$ python3 -q
>>> import numpy as np
>>> import numpy.linalg as la
>>> np.set_printoptions(precision=2, suppress=True, linewidth=120)
>>> M = np.load("out6.npy")
>>> print(M)
[[ 1.02 -3.01 -1.93  1.98  1.   -0.05  1.93 -0.02 -0.11 -1.95 -2.98  2.    0.  ]
 [ 0.96 -2.97 -1.95  2.04  0.93 -0.02  2.05 -0.03  0.02 -2.01 -3.04  1.95  0.07]
 [ 1.01 -2.98 -2.    2.06  1.09 -0.02  2.01 -0.02 -0.04 -2.08 -3.09  1.93  0.  ]
 [ 1.02 -2.98 -1.98  2.02  0.98  0.01  1.96 -0.02  0.08 -2.01 -3.04  1.91  0.07]
 [ 0.94 -3.04 -2.02  1.96  1.09 -0.02  2.02 -0.02  0.   -1.98 -2.98  2.08 -0.01]
 [ 0.95 -3.02 -1.94  2.05  1.    0.03  1.98 -0.01 -0.01 -1.96 -3.01  2.01 -0.04]
 [ 1.   -3.   -2.01  1.98  1.02  0.07  1.98  0.05 -0.05 -2.01 -3.    2.01 -0.02]
 [ 0.98 -3.11 -2.04  1.98  1.03  0.04  2.16  0.    0.05 -2.08 -3.01  2.    0.02]
 [ 0.96 -2.93 -2.02  2.03  0.99  0.02  2.02 -0.04 -0.03 -2.01 -3.03  1.99  0.13]
 [ 0.95 -3.02 -2.06  2.    1.02 -0.07  2.    0.    0.   -2.09 -2.97  1.99  0.  ]
 [ 1.06 -2.95 -1.93  1.94  0.93 -0.09  2.02  0.01  0.   -1.94 -2.96  1.93 -0.02]
 [ 1.07 -3.06 -2.06  1.93  0.99  0.02  2.02 -0.03  0.04 -2.   -3.05  1.97  0.  ]
 [-2.91 -2.03  2.07 -1.04 -0.97 -1.02 -0.08 -1.01  1.06 -3.03  0.94  0.05 -0.07]
 [-2.97 -2.06  1.97 -1.02 -0.94 -0.99 -0.03 -0.92  1.02 -2.92  1.05  0.03 -0.02]
 [-2.96 -1.99  2.02 -0.99 -0.93 -1.01  0.05 -0.97  0.99 -3.02  0.97 -0.03 -0.02]
 [-2.99 -1.98  1.89 -1.02 -1.02 -0.95 -0.05 -1.06  1.02 -3.01  0.97  0.    0.04]
 [-2.95 -2.01  2.06 -1.08 -1.07 -0.94 -0.06 -0.98  1.01 -3.01  0.97  0.08  0.12]
 [-2.99 -2.11  1.97 -0.9  -0.95 -1.03 -0.02 -1.01  0.98 -3.04  0.96 -0.07 -0.02]
 [-2.98 -1.99  2.03 -0.93 -0.98 -0.97  0.   -0.98  1.06 -3.03  1.01  0.03 -0.01]
 [-3.08 -2.02  1.99 -1.   -1.   -0.98  0.03 -0.99  1.   -3.03  1.    0.04  0.03]
 [-2.93 -1.99  2.   -0.99 -1.02 -0.97  0.05 -0.94  1.07 -2.94  1.01 -0.04  0.01]
 [-3.   -2.04  2.06 -0.89 -0.92 -1.06 -0.02 -1.04  0.96 -3.    0.99 -0.01  0.07]
 [-2.89 -2.04  1.93 -1.05 -1.03 -1.06 -0.05 -1.01  0.96 -2.96  0.94  0.07 -0.1 ]
 [-2.92 -2.07  1.96 -1.02 -1.06 -1.05  0.01 -1.02  0.98 -3.04  1.03  0.03  0.  ]]
>>> rng = np.random.default_rng(565)
>>> idx = rng.permutation(13)
>>> A2 = M[:, idx] * rng.choice([-1, 1], 13)
>>> print(A2)
[[-1.98 -1.93 -0.    1.93 -1.   -1.95  0.02 -3.01  0.11  1.02  2.    0.05 -2.98]
 [-2.04 -1.95 -0.07  2.05 -0.93 -2.01  0.03 -2.97 -0.02  0.96  1.95  0.02 -3.04]
 [-2.06 -2.   -0.    2.01 -1.09 -2.08  0.02 -2.98  0.04  1.01  1.93  0.02 -3.09]
 [-2.02 -1.98 -0.07  1.96 -0.98 -2.01  0.02 -2.98 -0.08  1.02  1.91 -0.01 -3.04]
 [-1.96 -2.02  0.01  2.02 -1.09 -1.98  0.02 -3.04 -0.    0.94  2.08  0.02 -2.98]
 [-2.05 -1.94  0.04  1.98 -1.   -1.96  0.01 -3.02  0.01  0.95  2.01 -0.03 -3.01]
 [-1.98 -2.01  0.02  1.98 -1.02 -2.01 -0.05 -3.    0.05  1.    2.01 -0.07 -3.  ]
 [-1.98 -2.04 -0.02  2.16 -1.03 -2.08 -0.   -3.11 -0.05  0.98  2.   -0.04 -3.01]
 [-2.03 -2.02 -0.13  2.02 -0.99 -2.01  0.04 -2.93  0.03  0.96  1.99 -0.02 -3.03]
 [-2.   -2.06 -0.    2.   -1.02 -2.09 -0.   -3.02 -0.    0.95  1.99  0.07 -2.97]
 [-1.94 -1.93  0.02  2.02 -0.93 -1.94 -0.01 -2.95 -0.    1.06  1.93  0.09 -2.96]
 [-1.93 -2.06 -0.    2.02 -0.99 -2.    0.03 -3.06 -0.04  1.07  1.97 -0.02 -3.05]
 [ 1.04  2.07  0.07 -0.08  0.97 -3.03  1.01 -2.03 -1.06 -2.91  0.05  1.02  0.94]
 [ 1.02  1.97  0.02 -0.03  0.94 -2.92  0.92 -2.06 -1.02 -2.97  0.03  0.99  1.05]
 [ 0.99  2.02  0.02  0.05  0.93 -3.02  0.97 -1.99 -0.99 -2.96 -0.03  1.01  0.97]
 [ 1.02  1.89 -0.04 -0.05  1.02 -3.01  1.06 -1.98 -1.02 -2.99  0.    0.95  0.97]
 [ 1.08  2.06 -0.12 -0.06  1.07 -3.01  0.98 -2.01 -1.01 -2.95  0.08  0.94  0.97]
 [ 0.9   1.97  0.02 -0.02  0.95 -3.04  1.01 -2.11 -0.98 -2.99 -0.07  1.03  0.96]
 [ 0.93  2.03  0.01  0.    0.98 -3.03  0.98 -1.99 -1.06 -2.98  0.03  0.97  1.01]
 [ 1.    1.99 -0.03  0.03  1.   -3.03  0.99 -2.02 -1.   -3.08  0.04  0.98  1.  ]
 [ 0.99  2.   -0.01  0.05  1.02 -2.94  0.94 -1.99 -1.07 -2.93 -0.04  0.97  1.01]
 [ 0.89  2.06 -0.07 -0.02  0.92 -3.    1.04 -2.04 -0.96 -3.   -0.01  1.06  0.99]
 [ 1.05  1.93  0.1  -0.05  1.03 -2.96  1.01 -2.04 -0.96 -2.89  0.07  1.06  0.94]
 [ 1.02  1.96 -0.    0.01  1.06 -3.04  1.02 -2.07 -0.98 -2.92  0.03  1.05  1.03]]
>>> U, _, Vt = la.svd(M.T @ A2)
>>> print(idx)
[ 3  2 12  6  4  9  7  1  8  0 11  5 10]
